In [1]: import numpy as np

In [2]: import numpy.linalg as la

In [3]: np.set_printoptions(precision=3, suppress=True, linewidth=120)

In [4]: tidy = lambda a: np.round(a, 3) + 0

In [5]: data = np.load("out4.npy")

In [6]: print(data)
[[ 1.2  0.1  1.  -2.3]
 [-2.4 -0.9  0.9 -0.1]
 [-0.6 -1.4  0.3 -1.7]
 [-0.4  0.7  0.4  0. ]
 [ 0.4 -1.  -0.3  0.6]
 [ 0.9  0.4 -0.4 -0.5]
 [-0.4 -0.2  0.3  0.9]
 [-1.2 -0.2  0.  -0.2]
 [-0.4  0.   0.6  0.5]]

In [7]: x = np.array([0, -1, -3, -2])

In [8]: target = data @ x

In [9]: print(tidy(la.lstsq(data, target)[0]))
[ 0. -1. -3. -2.]

In [10]: rng = np.random.default_rng(661)

In [11]: target = target + 0.05 * rng.normal(size=9)

In [12]: print(tidy(target))
[ 1.425 -1.575  3.845 -1.874  0.672  1.819 -2.508  0.586 -2.742]

In [13]: beta, *_ = la.lstsq(data, target)

In [14]: print(tidy(data.T @ (target - data @ beta)))
[0. 0. 0. 0.]

In [15]: print(tidy(la.norm(target - data @ beta)))
0.067

In [16]: print(tidy(beta))
[-0.016 -0.971 -2.997 -1.98 ]

In [17]: x = np.array([0, -1, -2, 1])

In [18]: print(tidy(data @ (2 * x)))
[-8.8 -2.  -1.8 -3.   4.4 -0.2  1.   0.  -1.4]

In [19]: print(data * x)
[[ 0.  -0.1 -2.  -2.3]
 [-0.   0.9 -1.8 -0.1]
 [-0.   1.4 -0.6 -1.7]
 [-0.  -0.7 -0.8  0. ]
 [ 0.   1.   0.6  0.6]
 [ 0.  -0.4  0.8 -0.5]
 [-0.   0.2 -0.6  0.9]
 [-0.   0.2 -0.  -0.2]
 [-0.  -0.  -1.2  0.5]]

In [20]: print((data @ x).argmax())
4

In [21]: print(tidy((data * x).sum(axis=1)))
[-4.4 -1.  -0.9 -1.5  2.2 -0.1  0.5  0.  -0.7]

In [22]: print(tidy(np.einsum("ij,j->i", data, x)))
[-4.4 -1.  -0.9 -1.5  2.2 -0.1  0.5  0.  -0.7]

In [23]: print(tidy(data @ np.ones(4)))
[ 0.  -2.5 -3.4  0.7 -0.3  0.4  0.6 -1.6  0.7]

In [24]: print(np.sign((data @ x).round(6)))
[-1. -1. -1. -1.  1. -1.  1.  0. -1.]

In [25]: print(tidy(data - data[0]))
[[ 0.   0.   0.   0. ]
 [-3.6 -1.  -0.1  2.2]
 [-1.8 -1.5 -0.7  0.6]
 [-1.6  0.6 -0.6  2.3]
 [-0.8 -1.1 -1.3  2.9]
 [-0.3  0.3 -1.4  1.8]
 [-1.6 -0.3 -0.7  3.2]
 [-2.4 -0.3 -1.   2.1]
 [-1.6 -0.1 -0.4  2.8]]

In [26]: print(np.count_nonzero(data))
33

In [27]: Y = data + rng.integers(-2, 3, (9, 2)) @ rng.integers(-2, 3, (2, 4))

In [28]: print(tidy(Y))
[[ 2.2 -0.9  3.  -0.3]
 [-2.4  3.1 -5.1 -6.1]
 [ 5.4  0.6  0.3 -1.7]
 [-3.4 -4.3  6.4  6. ]
 [ 3.4  0.  -0.3  0.6]
 [ 1.9 -0.6  1.6  1.5]
 [ 5.6  1.8  0.3  0.9]
 [-0.2 -1.2  2.   1.8]
 [ 0.6  3.  -3.4 -3.5]]

In [29]: print(np.abs(Y - data).sum(axis=1))
[ 6. 16.  8. 20.  4.  6.  8.  6. 12.]

In [30]: print(tidy(Y - data))
[[ 1. -1.  2.  2.]
 [ 0.  4. -6. -6.]
 [ 6.  2.  0.  0.]
 [-3. -5.  6.  6.]
 [ 3.  1.  0.  0.]
 [ 1. -1.  2.  2.]
 [ 6.  2.  0.  0.]
 [ 1. -1.  2.  2.]
 [ 1.  3. -4. -4.]]

In [31]: print(la.matrix_rank(Y - data, tol=1e-8))
2

In [32]: r0, v = data[6], data[5]

In [33]: print(tidy(r0 @ v))
-1.01

In [34]: pr = (r0 @ v) / (r0 @ r0) * r0

In [35]: print(tidy(pr))
[ 0.367  0.184 -0.275 -0.826]

In [36]: print(tidy((v - pr) @ r0))
0.0

In [37]: print(tidy(v - pr))
[ 0.533  0.216 -0.125  0.326]

In [38]: J = np.loadtxt("data.csv", delimiter=",")

In [39]: print(tidy(J))
[[ 0.263 -6.848 -3.999 -2.604 -2.954 -4.394 -1.491]
 [ 1.688 -5.06  -4.448 -0.804  1.364 -6.98  -0.728]
 [ 1.707 -5.014 -4.442 -0.771  1.434 -7.003 -0.713]
 [ 1.489  5.921  1.741  3.539  6.632 -0.493  1.718]
 [-1.663 -5.604 -1.394 -3.539 -6.878  1.1   -1.689]
 [-1.964  4.314  4.317  0.292 -2.409  7.263  0.49 ]
 [-0.852  6.424  4.356  1.989  1.335  5.634  1.247]
 [ 1.496  5.91   1.728  3.539  6.641 -0.515  1.717]
 [-1.059 -6.489 -2.48  -3.449 -5.908 -0.891 -1.74 ]
 [-0.679  6.588  4.272  2.186  1.83   5.291  1.327]
 [-2.603 -1.35   1.866 -2.504 -6.887  5.77  -0.958]
 [-0.841 -6.68  -2.803 -3.364 -5.489 -1.541 -1.729]]

In [40]: # rows and columns are dependent

In [41]: Uu, sig, VT = la.svd(J, full_matrices=False)

In [42]: print(tidy(np.sqrt((sig ** 2).sum())), tidy(la.norm(J)))
34.641 34.641

In [43]: print(np.allclose(Uu * sig @ VT, J))
True

In [44]: print(tidy(np.abs(VT[0])))
[0.006 0.693 0.372 0.288 0.376 0.363 0.159]

In [45]: print(tidy(VT @ VT.T))
[[1. 0. 0. 0. 0. 0. 0.]
 [0. 1. 0. 0. 0. 0. 0.]
 [0. 0. 1. 0. 0. 0. 0.]
 [0. 0. 0. 1. 0. 0. 0.]
 [0. 0. 0. 0. 1. 0. 0.]
 [0. 0. 0. 0. 0. 1. 0.]
 [0. 0. 0. 0. 0. 0. 1.]]

In [46]: print(tidy(sig / sig[0]))
[1.    0.689 0.    0.    0.    0.    0.   ]

In [47]: print(tidy(sig))
[28.528 19.651  0.     0.     0.     0.     0.   ]

In [48]: print(tidy(Uu.T @ J @ VT.T))
[[28.528  0.     0.     0.     0.     0.     0.   ]
 [ 0.    19.651  0.     0.     0.     0.     0.   ]
 [ 0.     0.     0.     0.     0.     0.     0.   ]
 [ 0.     0.     0.     0.     0.     0.     0.   ]
 [ 0.     0.     0.     0.     0.     0.     0.   ]
 [ 0.     0.     0.     0.     0.     0.     0.   ]
 [ 0.     0.     0.     0.     0.     0.     0.   ]]

In [49]: print(Uu.shape, sig.shape, VT.shape)
(12, 7) (7,) (7, 7)

In [50]: print(tidy(np.cumsum(sig ** 2) / np.sum(sig ** 2)))
[0.678 1.    1.    1.    1.    1.    1.   ]

In [51]: proj = data @ la.solve(data.T @ data, data.T)

In [52]: print(tidy(np.diag(proj)))
[0.864 0.63  0.648 0.258 0.57  0.176 0.264 0.285 0.305]

In [53]: print(np.trace(proj))
4.0

In [54]: print(np.allclose(proj @ proj, proj))
True

In [55]: Uu, sig, VT = la.svd(J)

In [56]: V = VT[:(sig > 1e-8).sum()]

In [57]: x = J[11] + -3 * J[8] + rng.integers(2) * np.eye(7)[4]

In [58]: print(tidy(x))
[ 2.337 12.787  4.638  6.984 13.234  1.132  3.49 ]

In [59]: print(np.allclose(V.T @ V @ x, x))
False

In [60]: print(np.allclose(J[:-1].T @ la.lstsq(J[:-1].T, J[-1])[0], J[-1]))
True

In [61]: print(np.unique(J.round(6), axis=0).shape)
(12, 7)

In [62]: print(np.abs(np.diag(la.qr(J)[1])) > 1e-9)
[ True  True False False False False False]

In [63]: E = np.load("sample6.npy")

In [64]: print(E)
[[ 35  -7  22  -3  26  -1]
 [ -7  15 -13   5  -9   5]
 [ 22 -13  30 -13  18  -2]
 [ -3   5 -13  19 -10 -12]
 [ 26  -9  18 -10  33  13]
 [ -1   5  -2 -12  13  23]]

In [65]: # symmetric

In [66]: Uu, sig, VT = la.svd(J)

In [67]: print(np.argmax(sig[:-1] / (sig[1:] + 1e-6)) + 1)
2

In [68]: print(tidy(sig))
[28.528 19.651  0.     0.     0.     0.     0.   ]

In [69]: Y = Uu[:, :2] @ np.diag(sig[:2]) @ VT[:2]

In [70]: print(la.matrix_rank(J, rtol=0.05))
2

In [71]: print(tidy(np.abs(J - Y).max()))
0.0
